In [1]: import numpy as np

In [2]: np.set_printoptions(precision=3, suppress=True, linewidth=120)

In [3]: A = np.array([[5.0, 4.0], [4.0, 5.0]])

In [4]: # symmetric

In [5]: Lm = np.linalg.cholesky(A)

In [6]: print(np.diag(Lm) ** 2)
[5.  1.8]

In [7]: print(A / np.sqrt(np.outer(np.diag(A), np.diag(A))))
[[1.  0.8]
 [0.8 1. ]]

In [8]: print(np.prod(np.diag(Lm)) ** 2, np.round(np.linalg.det(A), 3))
9.0 9.0

In [9]: feats = np.array([[-2, -4, -1, 3], [-2, 3, -2, -3], [4, 4, 3, 0]])

In [10]: feats[:, 1] = 2 * feats[:, 3]

In [11]: print(feats)
[[-2  6 -1  3]
 [-2 -6 -2 -3]
 [ 4  0  3  0]]

In [12]: # null space of dimension 2

In [13]: U, sv, vt = np.linalg.svd(feats)

In [14]: print(sv.round(3) + 0)
[9.52  6.113 0.   ]

In [15]: A2 = U[:, :2] @ np.diag(sv[:2]) @ vt[:2]

In [16]: print(A2.round(3) + 0)
[[-2.  6. -1.  3.]
 [-2. -6. -2. -3.]
 [ 4.  0.  3.  0.]]

In [17]: print(round(np.abs(feats - A2).max(), 3))
0.0

In [18]: print(np.linalg.matrix_rank(A2))
2

In [19]: print(np.linalg.matrix_rank(feats, rtol=0.05))
2

In [20]: print(round(np.linalg.norm(feats - A2, 2), 3), round(sv[2], 3))
0.0 0.0

In [21]: def softmax(z):
    ...:     e = np.exp(z - z.max(axis=-1, keepdims=True))
    ...:     return e / e.sum(axis=-1, keepdims=True)
    ...: 

In [22]: print(softmax(feats).sum(axis=1))
[1. 1. 1.]

In [23]: print(softmax(feats[2] + 2))
[0.712 0.013 0.262 0.013]

In [24]: print(np.round(softmax(10 * feats[2]), 3) + 0)
[1. 0. 0. 0.]

In [25]: S = feats @ feats.T / np.sqrt(4)

In [26]: print(softmax(S).round(6).argmax(axis=1))
[0 1 2]

In [27]: rank = np.linalg.matrix_rank(feats)

In [28]: print(rank)
2

In [29]: null = np.linalg.svd(feats)[2][rank:].T

In [30]: print([int(np.linalg.matrix_rank(np.delete(feats, i, axis=0))) for i in range(3)])
[2, 2, 2]

In [31]: print(null.shape)
(4, 2)

In [32]: print(np.round(feats @ np.linalg.pinv(feats) @ feats, 3) + 0)
[[-2.  6. -1.  3.]
 [-2. -6. -2. -3.]
 [ 4.  0.  3.  0.]]

In [33]: print(np.linalg.lstsq(feats[:-1].T, feats[-1])[2])
2

In [34]: print(np.abs(np.diag(np.linalg.qr(feats)[1])) > 1e-9)
[ True  True False]

In [35]: print(np.allclose(feats[:-1].T @ np.linalg.lstsq(feats[:-1].T, feats[-1])[0], feats[-1]))
True

In [36]: print(round(np.trace(np.linalg.pinv(feats) @ feats), 3))
2.0

In [37]: A2 = np.array([[1, 1], [0, 0]])

In [38]: cent = np.kron(A2, feats)

In [39]: print(cent.shape)
(6, 8)

In [40]: print(np.round(np.linalg.norm(cent, 2), 3), round(float(np.linalg.norm(A2, 2) * np.linalg.norm(feats, 2)), 3))
13.463 13.463

In [41]: X = np.load("data.npy")

In [42]: print(X)
[[ 4  0  6  2]
 [ 0  4  4  2]
 [ 6  4 22 14]
 [ 2  2 14 11]]

In [43]: A2 = np.array([[5, 5], [4, 4], [0, 2], [0, 1]])

In [44]: print(np.linalg.matrix_rank(X @ A2))
2

In [45]: print(np.einsum("ij->j", X))
[12 10 46 29]

In [46]: print(np.einsum("ik,kj->ji", X, A2))
[[ 20  16  46  18]
 [ 34  26 104  57]]

In [47]: vals, V = np.linalg.eigh(X)

In [48]: vec = np.array([3, -2, 1, 0])

In [49]: print(np.round(V * np.abs(vals) @ V.T, 3) + 0)
[[ 4.  0.  6.  2.]
 [ 0.  4.  4.  2.]
 [ 6.  4. 22. 14.]
 [ 2.  2. 14. 11.]]

In [50]: print(np.round(vec @ X @ vec / (vec @ vec), 3), round(vals[0], 3), round(vals[-1], 3))
6.714 0.0 33.47

In [51]: print((np.sign(V[:, -1].round(6)) == np.sign(V[0, -1].round(6))).astype(int))
[1 1 1 1]

In [52]: print(np.linalg.eigvalsh(X[1:, 1:]))
[ 1.284  3.478 32.237]

In [53]: print(np.linalg.matrix_rank(X, rtol=0.1))
2

In [54]: print(np.round(np.linalg.norm(X, 2) / np.linalg.norm(X), 3))
0.987

In [55]: print([round(float(x), 3) for x in np.linalg.svd(X, compute_uv=False)[:3]])
[33.47, 4.202, 3.328]

In [56]: F = np.load("test3.npy")

In [57]: print(F)
[[0 2 0]
 [0 1 0]
 [0 0 1]]

In [58]: # 2 blocks once reordered

In [59]: U, sv, vt = np.linalg.svd(F)

In [60]: V = vt[:(sv > 1e-8).sum()]

In [61]: rng = np.random.default_rng(10052)

In [62]: vec = F[1] + 3 * F[0] + rng.integers(2) * np.eye(3)[2]

In [63]: print(vec)
[0. 7. 0.]

In [64]: print(np.diag(V.T @ V))
[0. 1. 1.]

In [65]: print(np.allclose(V.T @ V @ vec, vec))
True

In [66]: print(V.T @ V)
[[0. 0. 0.]
 [0. 1. 0.]
 [0. 0. 1.]]

In [67]: mat = np.load("dump.npy")

In [68]: print(mat)
[[-12.915   8.736  12.525]
 [ -6.09  -11.15  -15.446]
 [ -9.468 -10.354 -14.253]
 [ -4.643 -11.368 -15.786]
 [-18.785  -4.203  -5.428]
 [  3.241  11.516  16.027]
 [  9.412 -10.158 -14.43 ]
 [ 18.874   4.06    5.226]
 [ 19.654  -1.925  -3.162]
 [ 15.998   7.161   9.632]
 [-19.826  -1.747  -1.969]
 [ 17.764  -5.142  -7.615]
 [ 19.509  -2.337  -3.734]
 [ 19.528  -2.287  -3.665]
 [ 18.238  -4.566  -6.822]
 [ -2.078 -11.594 -16.163]
 [ 19.142  -3.151  -4.864]
 [-19.326  -3.209  -4.025]
 [-18.63    4.018   6.064]]

In [69]: # looks like rank 2

In [70]: print(np.allclose(mat[:-1].T @ np.linalg.lstsq(mat[:-1].T, mat[-1])[0], mat[-1]))
True

In [71]: print(round(float(np.trace(np.linalg.pinv(mat) @ mat)), 3))
2.0

In [72]: print(np.unique(mat.round(6), axis=0).shape)
(19, 3)

In [73]: print(mat @ np.linalg.pinv(mat) @ mat)
[[-12.915   8.736  12.525]
 [ -6.09  -11.15  -15.446]
 [ -9.468 -10.354 -14.253]
 [ -4.643 -11.368 -15.786]
 [-18.785  -4.203  -5.428]
 [  3.241  11.516  16.027]
 [  9.412 -10.158 -14.43 ]
 [ 18.874   4.06    5.226]
 [ 19.654  -1.925  -3.162]
 [ 15.998   7.161   9.632]
 [-19.826  -1.747  -1.969]
 [ 17.764  -5.142  -7.615]
 [ 19.509  -2.337  -3.734]
 [ 19.528  -2.287  -3.665]
 [ 18.238  -4.566  -6.822]
 [ -2.078 -11.594 -16.163]
 [ 19.142  -3.151  -4.864]
 [-19.326  -3.209  -4.025]
 [-18.63    4.018   6.064]]

In [74]: print(np.linalg.lstsq(mat[:-1].T, mat[-1])[2])
2

In [75]: M = np.array([[-5, 4], [-4, 2]])

In [76]: M[1] = M[0]

In [77]: print(M)
[[-5  4]
 [-5  4]]

In [78]: vec = np.array([2, 1])

In [79]: h1 = np.maximum(M @ vec, 0)

In [80]: print(np.maximum(M @ vec, 0) - np.maximum(-M @ vec, 0))
[-6 -6]

In [81]: print(M * (h1 > 1e-9)[:, None])
[[0 0]
 [0 0]]

In [82]: print(np.tanh(M @ vec))
[-1. -1.]

In [83]: print(np.maximum(M @ (3 * vec), 0))
[0 0]

In [84]: rank = np.linalg.matrix_rank(M)

In [85]: print(rank)
1

In [86]: null = np.linalg.svd(M)[2][rank:].T

In [87]: print([int(np.linalg.matrix_rank(np.delete(M, i, axis=0))) for i in range(2)])
[1, 1]

In [88]: print(M @ null)
[[0.]
 [0.]]

In [89]: z = rng.permutation(2)

In [90]: print(z)
[0 1]

In [91]: A2 = M[z][:, z]

In [92]: print(np.trace(A2))
-1

In [93]: print(round(np.linalg.det(A2), 3), round(np.linalg.det(M[z]), 3))
0.0 0.0

In [94]: print(np.allclose(A2, M))
True

In [95]: U, sv, vt = np.linalg.svd(M)

In [96]: print(np.argmax(sv[:-1] / (sv[1:] + 1e-6)) + 1)
1

In [97]: print(sv.round(3) + 0)
[9.055 0.   ]

In [98]: A2 = U[:, :1] @ np.diag(sv[:1]) @ vt[:1]

In [99]: print(A2)
[[-5.  4.]
 [-5.  4.]]

In [100]: print(round(float(np.abs(M - A2).max()), 3))
0.0

In [101]: print(np.linalg.matrix_rank(A2))
1

In [102]: print(round(np.linalg.norm(M - A2) / np.linalg.norm(M), 3))
0.0

In [103]: print(np.linalg.matrix_rank(M, rtol=0.05))
1

In [104]: arr = np.diag(np.array([9, 4, 3]))

In [105]: print(arr)
[[9 0 0]
 [0 4 0]
 [0 0 3]]

In [106]: print(np.linalg.matrix_rank(arr - arr[0, 0] * np.eye(3)))
2

In [107]: print(arr @ arr)
[[81  0  0]
 [ 0 16  0]
 [ 0  0  9]]

In [108]: print(np.sort(np.linalg.eigvals(arr)))
[3. 4. 9.]

In [109]: print(np.linalg.matrix_power(arr - np.diag(np.diag(arr)), 3))
[[0 0 0]
 [0 0 0]
 [0 0 0]]

In [110]: print(np.prod(np.diag(arr)), np.round(np.linalg.det(arr), 3))
108 108.0

In [111]: K = np.tril(np.array([[1, -3, 3], [3, 3, 1], [-1, 2, -1]]), -1) + np.eye(3, dtype=int)

In [112]: print(K)
[[ 1  0  0]
 [ 3  1  0]
 [-1  2  1]]

In [113]: # triangular

In [114]: print(np.allclose(K @ K.T, K.T @ K))
False

In [115]: print((K - K.T) / 2)
[[ 0.  -1.5  0.5]
 [ 1.5  0.  -1. ]
 [-0.5  1.   0. ]]

In [116]: print((K + K.T) / 2)
[[ 1.   1.5 -0.5]
 [ 1.5  1.   1. ]
 [-0.5  1.   1. ]]

In [117]: print(K @ K)
[[1 0 0]
 [6 1 0]
 [4 4 1]]

In [118]: print(np.linalg.matrix_power(K, 4))
[[ 1  0  0]
 [12  1  0]
 [32  8  1]]

In [119]: print(np.poly(K))
[ 1. -3.  3. -1.]

In [120]: print(np.einsum("ii->", K))
3

In [121]: print(np.linalg.eigvals(K))
[1. 1. 1.]

In [122]: print(round(np.linalg.det(K.T), 3))
1.0

In [123]: print(np.round(np.linalg.det(2 * K), 3), round(np.linalg.det(K), 3))
8.0 1.0

In [124]: A2 = np.linalg.invert(K)
Traceback (most recent call last):
  Cell In[124], line 1
    A2 = np.linalg.invert(K)
AttributeError: module 'numpy.linalg' has no attribute 'invert'


In [125]: A2 = np.linalg.inv(K)

In [126]: print(K @ A2)
[[1. 0. 0.]
 [0. 1. 0.]
 [0. 0. 1.]]

In [127]: print(np.allclose(A2, K.T))
False

In [128]: print(np.linalg.inv(A2))
[[ 1.  0.  0.]
 [ 3.  1.  0.]
 [-1.  2.  1.]]

In [129]: print(round(float(np.linalg.cond(K)), 3))
26.938

In [130]: print(round(float(np.linalg.slogdet(K)[0]), 3))
1.0

In [131]: print((np.abs(A2) > 1e-9).astype(int))
[[1 0 0]
 [1 1 0]
 [1 1 1]]

In [132]: print(np.linalg.det(K) * A2)
[[ 1.  0.  0.]
 [-3.  1.  0.]
 [ 7. -2.  1.]]

In [133]: print(round(float(np.linalg.det(K) * np.linalg.det(A2)), 3))
1.0

In [134]: print(np.linalg.matrix_power(K - np.diag(np.diag(K)), 3))
[[0 0 0]
 [0 0 0]
 [0 0 0]]

In [135]: print(np.sort(np.linalg.eigvals(K)))
[1. 1. 1.]

In [136]: print([int(np.linalg.matrix_rank(np.linalg.matrix_power(K, p))) for p in range(1, 4)])
[3, 3, 3]
